$ ipython --no-banner

In [1]: import numpy as np

In [2]: from numpy import linalg as LA

In [3]: np.set_printoptions(precision=3, suppress=True, linewidth=160)

In [4]: rd = lambda a: np.round(a, 3) + 0

In [5]: other = np.array([[-3, -2], [3, 1]])

In [6]: basis = np.array([[3, 0, 3], [2, 3, 3], [2, 2, 1]])

In [7]: M = np.kron(other, basis)

In [8]: M
Out[8]: 
array([[-9,  0, -9, -6,  0, -6],
       [-6, -9, -9, -4, -6, -6],
       [-6, -6, -3, -4, -4, -2],
       [ 9,  0,  9,  3,  0,  3],
       [ 6,  9,  9,  2,  3,  3],
       [ 6,  6,  3,  2,  2,  1]])

In [9]: other = LA.invert(M)
---------------------------------------------------------------------------
AttributeError                            Traceback (most recent call last)
Cell In[9], line 1
----> 1 other = LA.invert(M)

AttributeError: module 'numpy.linalg' has no attribute 'invert'

In [10]: other = LA.inv(M)

In [11]: np.allclose(other, M.T)
Out[11]: False

In [12]: Q, r_ = LA.qr(M)

In [13]: rd(Q.T @ Q)
Out[13]: 
array([[1., 0., 0., 0., 0., 0.],
       [0., 1., 0., 0., 0., 0.],
       [0., 0., 1., 0., 0., 0.],
       [0., 0., 0., 1., 0., 0.],
       [0., 0., 0., 0., 1., 0.],
       [0., 0., 0., 0., 0., 1.]])

In [14]: print(rd(Q @ r_))
[[-9.  0. -9. -6.  0. -6.]
 [-6. -9. -9. -4. -6. -6.]
 [-6. -6. -3. -4. -4. -2.]
 [ 9.  0.  9.  3.  0.  3.]
 [ 6.  9.  9.  2.  3.  3.]
 [ 6.  6.  3.  2.  2.  1.]]

In [15]: rd(np.sort(np.abs(LA.eigvals(M))))
Out[15]: array([ 2.049,  2.049,  3.597,  3.597, 10.577, 10.577])

In [16]: print(np.allclose(M, M.T))
False

In [17]: LA.matrix_power(M, 2)
Out[17]: 
array([[  45,   18,   36,   60,   24,   48],
       [  54,   45,   54,   72,   60,   72],
       [  36,   24,   39,   48,   32,   52],
       [ -90,  -36,  -72,  -75,  -30,  -60],
       [-108,  -90, -108,  -90,  -75,  -90],
       [ -72,  -48,  -78,  -60,  -40,  -65]])

In [18]: LA.determinant(M)
---------------------------------------------------------------------------
AttributeError                            Traceback (most recent call last)
Cell In[18], line 1
----> 1 LA.determinant(M)

AttributeError: module 'numpy.linalg' has no attribute 'determinant'

In [19]: rd(np.abs(LA.eigvals(M)).max())
Out[19]: np.float64(10.577)

In [20]: x0 = np.array([-1, 2, 0, -3, 0, 2])

In [21]: rhs = M @ x0

In [22]: rhs
Out[22]: array([ 15, -12,   2, -12,  12,   2])

In [23]: rd(LA.solve(M.T, M[3]))
Out[23]: array([0., 0., 0., 1., 0., 0.])

In [24]: rd(LA.solve(M, -1 * rhs))
Out[24]: array([ 1., -2.,  0.,  3.,  0., -2.])

In [25]: rd(LA.solve(M, rhs))
Out[25]: array([-1.,  2.,  0., -3.,  0.,  2.])

In [26]: rng = np.random.default_rng(79)

In [27]: idx = rng.permutation(6)

In [28]: other = M[:, idx] * rng.choice([-1, 1], 6)

In [29]: other
Out[29]: 
array([[ 0,  9,  0, -9,  6, -6],
       [-6,  6,  9, -9,  4, -6],
       [-4,  6,  6, -3,  4, -2],
       [ 0, -9,  0,  9, -3,  3],
       [ 3, -6, -9,  9, -2,  3],
       [ 2, -6, -6,  3, -2,  1]])

In [30]: Uu, _, Vt = LA.svd(M.T @ other)

In [31]: rd(Uu @ Vt)
Out[31]: 
array([[ 0., -1.,  0.,  0.,  0.,  0.],
       [ 0.,  0., -1.,  0.,  0.,  0.],
       [ 0.,  0.,  0.,  1.,  0.,  0.],
       [ 0.,  0.,  0.,  0., -1.,  0.],
       [ 1.,  0.,  0.,  0.,  0.,  0.],
       [ 0.,  0.,  0.,  0.,  0.,  1.]])

In [32]: X = np.loadtxt("run18.csv", delimiter=",")

In [33]: rd(X)
Out[33]: 
array([[-26.484, -67.697, -40.043, -37.533],
       [-15.121, -35.852, -25.175, -19.533],
       [-14.632, -34.506, -24.523, -18.785],
       [-12.301, -28.129, -21.385, -15.264],
       [-10.858, -24.226, -19.417, -13.128],
       [-10.703, -23.811, -19.204, -12.901],
       [ -9.411, -20.358, -17.416, -11.028],
       [ -6.19 , -11.971, -12.8  ,  -6.552],
       [ -4.429,  -7.614, -10.107,  -4.284],
       [ -2.087,  -2.4  ,  -6.031,  -1.644],
       [ -1.404,  -1.171,  -4.567,  -1.024],
       [ -0.129,  -0.002,  -0.572,  -0.118],
       [ -0.008,   0.   ,  -0.038,  -0.008],
       [  0.155,   0.004,   0.703,   0.173],
       [  0.508,   0.116,   2.272,   0.711],
       [  1.36 ,   1.101,   5.449,   2.465],
       [  1.778,   1.815,   6.772,   3.414],
       [  3.925,   6.415,  12.486,   8.457],
       [  4.266,   7.223,  13.301,   9.265],
       [  5.015,   9.037,  15.034,  11.036],
       [  8.897,  18.995,  23.278,  20.165],
       [ 14.833,  35.06 ,  34.695,  33.947],
       [ 14.873,  35.168,  34.768,  34.038],
       [ 14.991,  35.495,  34.987,  34.312],
       [ 18.669,  45.694,  41.685,  42.762],
       [ 25.347,  64.475,  53.438,  57.988]])

In [34]: C2 = np.cov(X, rowvar=False)

In [35]: print(rd(C2))
[[139.237 333.898 275.272 252.264]
 [333.898 805.51  655.549 607.304]
 [275.272 655.549 553.956 504.592]
 [252.264 607.304 504.592 470.369]]

In [36]: rd(np.corrcoef(X[:, 3], X[:, 2])[0, 1])
Out[36]: np.float64(0.989)

In [37]: rd(X.std(axis=0))
Out[37]: array([11.571, 27.83 , 23.079, 21.267])

In [38]: print(rd(np.corrcoef(X.T)))
[[1.    0.997 0.991 0.986]
 [0.997 1.    0.981 0.987]
 [0.991 0.981 1.    0.989]
 [0.986 0.987 0.989 1.   ]]

In [39]: np.argsort(-X.std(axis=0).round(6), kind="stable")
Out[39]: array([1, 2, 3, 0])

In [40]: np.argwhere(np.triu(np.abs(np.corrcoef(X.T)) > 0.8, 1))
Out[40]: 
array([[0, 1],
       [0, 2],
       [0, 3],
       [1, 2],
       [1, 3],
       [2, 3]])

In [41]: rd(LA.norm(M[4], 1)), rd(LA.norm(M[4], np.inf))
Out[41]: (np.float64(32.0), np.float64(9.0))

In [42]: rd(LA.norm(M, 2))
Out[42]: np.float64(30.999)

In [43]: rd(LA.norm(M, axis=0))
Out[43]: array([17.493, 15.297, 18.493,  9.22 ,  8.062,  9.747])

In [44]: ang = np.radians(36)

In [45]: r_ = np.eye(6)

In [46]: r_[4, 4] = r_[3, 3] = np.cos(ang)

In [47]: r_[4, 3], r_[3, 4] = -np.sin(ang), np.sin(ang)

In [48]: rd(r_)
Out[48]: 
array([[ 1.   ,  0.   ,  0.   ,  0.   ,  0.   ,  0.   ],
       [ 0.   ,  1.   ,  0.   ,  0.   ,  0.   ,  0.   ],
       [ 0.   ,  0.   ,  1.   ,  0.   ,  0.   ,  0.   ],
       [ 0.   ,  0.   ,  0.   ,  0.809,  0.588,  0.   ],
       [ 0.   ,  0.   ,  0.   , -0.588,  0.809,  0.   ],
       [ 0.   ,  0.   ,  0.   ,  0.   ,  0.   ,  1.   ]])

In [49]: other = M @ r_.T

In [50]: rd(LA.svd(M, compute_uv=False)), rd(LA.svd(other, compute_uv=False))
Out[50]: 
(array([30.999, 11.177,  4.652,  4.115,  1.484,  0.617]),
 array([30.999, 11.177,  4.652,  4.115,  1.484,  0.617]))

In [51]: rd(other)
Out[51]: 
array([[-9.   ,  0.   , -9.   , -4.854,  3.527, -6.   ],
       [-6.   , -9.   , -9.   , -6.763, -2.503, -6.   ],
       [-6.   , -6.   , -3.   , -5.587, -0.885, -2.   ],
       [ 9.   ,  0.   ,  9.   ,  2.427, -1.763,  3.   ],
       [ 6.   ,  9.   ,  9.   ,  3.381,  1.251,  3.   ],
       [ 6.   ,  6.   ,  3.   ,  2.794,  0.442,  1.   ]])

In [52]: np.allclose(M @ M.T, other @ other.T)
Out[52]: True

In [53]: rd(np.abs(other - M).max(axis=0))
Out[53]: array([0.   , 0.   , 0.   , 2.763, 3.527, 0.   ])
